In [1]: import numpy as np

In [2]: np.set_printoptions(precision=2, suppress=True, linewidth=100)

In [3]: E = np.load("mat.npy")

In [4]: print(E)
[[ 0. -1.  0.]
 [-1.  0.  0.]
 [ 0.  0.  0.]]

In [5]: # equal to its transpose

In [6]: print(round(np.linalg.eigvalsh(E).min(), 2))
-1.0

In [7]: evals, evecs = np.linalg.eigvalsh(E)
ValueError: too many values to unpack (expected 2)


In [8]: evals, evecs = np.linalg.eigh(E)

In [9]: print(np.abs(evecs[:, -1]))
[0.71 0.71 0.  ]

In [10]: print(np.linalg.eigvalsh(E + 5 * np.eye(3)))
[4. 5. 6.]

In [11]: print(np.linalg.eigvalsh(E @ E))
[0. 1. 1.]

In [12]: print((evals > 1e-8).sum(), (evals < -1e-8).sum())
1 1

In [13]: print(evals)
[-1.  0.  1.]

In [14]: print(np.linalg.cond(E) > 100)
True

In [15]: print(np.linalg.matrix_rank(E, rtol=0.1))
2

In [16]: print(round(float(np.trace(np.linalg.pinv(E) @ E)), 2))
2.0

In [17]: print(np.unique(E.round(6), axis=0).shape)
(3, 3)

In [18]: print(np.linalg.lstsq(E[:-1].T, E[-1])[2])
2

In [19]: print(np.linalg.pinv(E))
[[ 0. -1.  0.]
 [-1.  0.  0.]
 [ 0.  0.  0.]]

In [20]: print(E[:, 2] @ E[:, 1])
0.0

In [21]: print(E @ E.T)
[[1. 0. 0.]
 [0. 1. 0.]
 [0. 0. 0.]]

In [22]: print(E.T @ E)
[[1. 0. 0.]
 [0. 1. 0.]
 [0. 0. 0.]]

In [23]: print(np.linalg.norm(E, axis=0))
[1. 1. 0.]

In [24]: M = np.array([[4, 0, 0],
    ...:     [4, 0, 0],
    ...:     [4, 0, 0],
    ...:     [6, 0, 0],
    ...:     [2, 0, 0],
    ...:     [8, 0, 0],
    ...:     [2, 0, 0],
    ...:     [2, 0, 0],
    ...:     [6, 0, 0],
    ...:     [4, 0, 0],
    ...:     [4, 0, 0],
    ...:     [6, 0, 0]])

In [25]: # column 0 is much longer than the rest

In [26]: vec = np.array([2, -3, 2])

In [27]: print(M * vec)
[[ 8  0  0]
 [ 8  0  0]
 [ 8  0  0]
 [12  0  0]
 [ 4  0  0]
 [16  0  0]
 [ 4  0  0]
 [ 4  0  0]
 [12  0  0]
 [ 8  0  0]
 [ 8  0  0]
 [12  0  0]]

In [28]: print(np.sign((M @ vec).round(6)))
[1 1 1 1 1 1 1 1 1 1 1 1]

In [29]: print(np.linalg.norm(M @ vec) <= np.linalg.norm(M, 2) * np.linalg.norm(vec) + 1e-9)
True

In [30]: print(M @ vec)
[ 8  8  8 12  4 16  4  4 12  8  8 12]

In [31]: Uu, sv, vt = np.linalg.svd(M)

In [32]: evecs = vt[:(sv > 1e-8).sum()]

In [33]: rng = np.random.default_rng(9517)

In [34]: vec = M[2] + -1 * M[4] + rng.integers(2) * np.eye(3)[0]

In [35]: print(vec)
[2. 0. 0.]

In [36]: print(np.diag(evecs.T @ evecs))
[1. 0. 0.]

In [37]: print(np.round(np.linalg.norm(vec - evecs.T @ evecs @ vec), 2))
0.0

In [38]: print(np.linalg.matrix_rank(np.vstack([M, vec])))
1

In [39]: r = np.linalg.matrix_rank(M)

In [40]: print(r)
1

In [41]: null = np.linalg.svd(M)[2][r:].T

In [42]: print([int(np.linalg.matrix_rank(M[:, :j + 1])) for j in range(3)])
[1, 1, 1]

In [43]: print(np.linalg.matrix_rank(M.T @ M), np.linalg.matrix_rank(M @ M.T))
1 1

In [44]: F = np.loadtxt("case18.csv", delimiter=",")

In [45]: print(F)
[[ 1. -1.  0.  3.]
 [-4. -3.  5. -1.]
 [ 2.  1. -1. -2.]
 [-3. -1.  3.  3.]
 [-3. -1.  3.  3.]
 [ 0. -3.  2. -1.]
 [ 0.  0.  0.  0.]
 [ 0.  0.  0.  0.]
 [ 3.  0. -1.  1.]
 [-1. -2.  2. -4.]
 [-3. -3.  3. -2.]
 [ 0.  0.  0.  0.]
 [ 0.  0.  0.  0.]
 [ 1. -1.  0.  3.]
 [ 2.  1. -1. -2.]
 [ 2.  1. -1. -2.]
 [ 0.  0.  0.  0.]
 [ 0.  0.  0.  0.]
 [-3. -1.  3.  3.]
 [ 2.  1. -1. -2.]
 [-3. -1.  3.  3.]
 [ 0.  0.  0.  0.]
 [ 1. -1.  0.  3.]
 [-3. -3.  3. -2.]
 [ 0.  0.  0.  0.]
 [ 2.  1. -1. -2.]
 [ 0.  0.  0.  0.]]

In [46]: lab = F[:, 0] > np.median(F[:, 0])

In [47]: f = F[lab].mean(axis=0) - F[~lab].mean(axis=0)

In [48]: print(np.argsort(-np.abs(f).round(6), kind="stable"))
[0 2 1 3]

In [49]: print(f)
[ 3.06  1.22 -2.17 -0.11]

In [50]: print(lab.astype(int))
[1 0 1 0 0 0 0 0 1 0 0 0 0 1 1 1 0 0 0 1 0 0 1 0 0 1 0]

In [51]: print(np.round((((F - F.mean(axis=0)) @ f > 0) == lab).mean(), 2))
0.67

In [52]: A2 = np.array([[0, 1], [-3, 0], [-3, 3], [0, 3]])

In [53]: print(np.linalg.matrix_rank(np.vstack([F, A2.T])))
4

In [54]: print(np.linalg.matrix_rank(F @ A2))
2

In [55]: print(np.einsum("ij->j", F))
[ -7. -16.  21.   2.]

In [56]: print(A2.T @ F.T)
[[ 3. -6.  0. -6. -6.  3.  0.  0.  3.  0.  0.  0.  0.  3.  0.  0.  0.  0. -6.  0. -6.  0.  3.  0.
   0.  0.  0.]
 [10.  8. -7. 15. 15.  3.  0.  0.  3. -7.  0.  0.  0. 10. -7. -7.  0.  0. 15. -7. 15.  0. 10.  0.
   0. -7.  0.]]

In [57]: print(F @ A2)
[[ 3. 10.]
 [-6.  8.]
 [ 0. -7.]
 [-6. 15.]
 [-6. 15.]
 [ 3.  3.]
 [ 0.  0.]
 [ 0.  0.]
 [ 3.  3.]
 [ 0. -7.]
 [ 0.  0.]
 [ 0.  0.]
 [ 0.  0.]
 [ 3. 10.]
 [ 0. -7.]
 [ 0. -7.]
 [ 0.  0.]
 [ 0.  0.]
 [-6. 15.]
 [ 0. -7.]
 [-6. 15.]
 [ 0.  0.]
 [ 3. 10.]
 [ 0.  0.]
 [ 0.  0.]
 [ 0. -7.]
 [ 0.  0.]]

In [58]: W0 = np.loadtxt("dump.csv", delimiter=",")

In [59]: print(W0)
[[ 5.  5.  3.]
 [ 0. 22.  2.]
 [ 2.  4.  0.]]

In [60]: # column 1 is much longer than the rest

In [61]: O, r_ = np.linalg.qr(W0)

In [62]: print(np.round(O.T @ O, 2) + 0)
[[1. 0. 0.]
 [0. 1. 0.]
 [0. 0. 1.]]

In [63]: print(round(float(np.trace(O @ O.T)), 2))
3.0

In [64]: print(np.abs(np.diag(r_)))
[ 5.39 22.08  1.28]

In [65]: print(np.round(O @ r_, 2) + 0)
[[ 5.  5.  3.]
 [ 0. 22.  2.]
 [ 2.  4.  0.]]

In [66]: print(O.shape, r_.shape)
(3, 3) (3, 3)

In [67]: print(O)
[[-0.93  0.03 -0.37]
 [-0.   -1.   -0.08]
 [-0.37 -0.08  0.93]]

In [68]: vec = np.array([8, 9, 4])

In [69]: print((W0 @ vec).argmax())
1

In [70]: print(W0 * vec)
[[ 40.  45.  12.]
 [  0. 198.   8.]
 [ 16.  36.   0.]]

In [71]: print(np.linalg.norm(W0 @ vec) <= np.linalg.norm(W0, 2) * np.linalg.norm(vec) + 1e-9)
True

In [72]: print(np.einsum("ij,j->i", W0, vec))
[ 97. 206.  52.]

In [73]: print(W0 @ np.ones(3))
[13. 24.  6.]

In [74]: print((W0 * vec).sum(axis=1))
[ 97. 206.  52.]

In [75]: print(W0 @ (2 * vec))
[194. 412. 104.]

In [76]: C = F[[15, 23]].astype(float)

In [77]: for _ in range(7):
    ...:     lab = np.linalg.norm(F[:, None] - C, axis=-1).argmin(axis=1)
    ...:     C = np.array([F[lab == j].mean(axis=0) for j in range(2)])
    ...: 

In [78]: print(lab)
[0 1 0 1 1 1 0 0 0 1 1 0 0 0 0 0 0 0 1 0 1 0 0 1 0 0 0]

In [79]: print(np.bincount(lab))
[18  9]

In [80]: J = -2 * np.eye(3) + np.eye(3, k=1)

In [81]: print(J)
[[-2.  1.  0.]
 [ 0. -2.  1.]
 [ 0.  0. -2.]]

In [82]: O = J.astype(float).copy()

In [83]: for j in range(3):
    ...:     O[:, j] -= O[:, :j] @ (O[:, :j].T @ O[:, j])
    ...:     O[:, j] /= np.linalg.norm(O[:, j])
    ...: 

In [84]: print(O.T @ J)
[[ 2. -1.  0.]
 [ 0.  2. -1.]
 [ 0.  0.  2.]]

In [85]: print(O)
[[-1.  0.  0.]
 [ 0. -1.  0.]
 [ 0.  0. -1.]]

In [86]: print([int(np.linalg.matrix_rank(np.linalg.matrix_power(J, p))) for p in range(1, 4)])
[3, 3, 3]

In [87]: print(np.linalg.matrix_power(J - np.diag(np.diag(J)), 3))
[[0. 0. 0.]
 [0. 0. 0.]
 [0. 0. 0.]]

In [88]: print(np.einsum("ij,ji->", J, J))
12.0

In [89]: proj = np.triu(np.array([[3, 3, 1], [1, 4, 5], [0, 5, 1]]), 1) + np.eye(3)

In [90]: A2 = proj @ J @ np.linalg.inv(proj)

In [91]: print(A2)
[[-2.  1. -2.]
 [ 0. -2.  1.]
 [ 0.  0. -2.]]

In [92]: print(proj @ J - J @ proj)
[[ 0.  0. -2.]
 [ 0.  0.  0.]
 [ 0.  0.  0.]]

In [93]: print(np.trace(A2), np.trace(J))
-6.0 -6.0

In [94]: print(np.poly(A2))
[ 1.  6. 12.  8.]

In [95]: feats = np.loadtxt("w.csv", delimiter=",")

In [96]: print(feats)
[[-11.76   0.04   4.58   2.4 ]
 [  2.65  -0.95   0.24  -0.42]
 [  3.05   2.15  -1.93  -0.86]
 [ -3.33  -2.15   1.37  -0.4 ]
 [ -2.54   4.22   1.04   1.17]
 [  7.62   0.21  -0.87  -1.58]
 [ -1.76   3.61  -0.2    0.76]
 [  2.49   0.16  -2.5   -0.2 ]
 [  0.64  -3.13  -0.47  -1.05]
 [  1.95   1.51   0.42  -0.45]
 [  3.14  -2.82  -0.96  -1.18]
 [  5.43  -1.65  -5.09  -0.39]
 [  6.01   2.31  -3.39  -0.67]
 [ -3.57  -2.72   0.91   0.58]
 [  0.8   -4.25  -2.86  -0.57]
 [ -1.42  -0.1   -0.8    0.41]
 [ -6.02   3.46   2.67   0.65]
 [  3.23  -1.12  -1.52  -0.03]
 [  8.8   -3.34  -7.85   0.47]
 [  2.31   0.06  -1.84  -0.21]
 [  4.85   0.14  -2.29  -0.87]
 [ -2.46  -2.25   1.01   1.35]
 [ -0.8    0.93  -0.08   0.65]
 [ -1.07  -2.46  -1.53   0.28]
 [  4.84  -0.72  -0.9   -1.18]]

In [97]: vec = np.array([3, 2, 1, 3])

In [98]: target = feats @ vec

In [99]: print(np.round(np.linalg.pinv(feats) @ feats, 2) + 0)
[[1. 0. 0. 0.]
 [0. 1. 0. 0.]
 [0. 0. 1. 0.]
 [0. 0. 0. 1.]]

In [100]: np.linalg.solve(feats, target)
LinAlgError: Last 2 dimensions of the array must be square


In [101]: target = target + 0.1 * rng.normal(size=25)

In [102]: print(target)
[-23.44   4.98   8.98 -13.94   5.29  17.54   4.1    4.7   -7.89   8.01  -0.8    6.62  17.4  -13.44
 -10.52  -3.88  -6.49   5.73  13.22   4.44  10.05  -6.73   1.35  -8.93   8.61]

In [103]: beta, *_ = np.linalg.lstsq(feats, target)

In [104]: print([round(float(np.linalg.norm(np.linalg.solve(feats.T @ feats + lam * np.eye(4), feats.T @ target))), 2) for lam in (0, 1, 10, 100)])
[4.73, 4.31, 3.18, 2.03]

In [105]: print(beta.round())
[3. 2. 1. 3.]
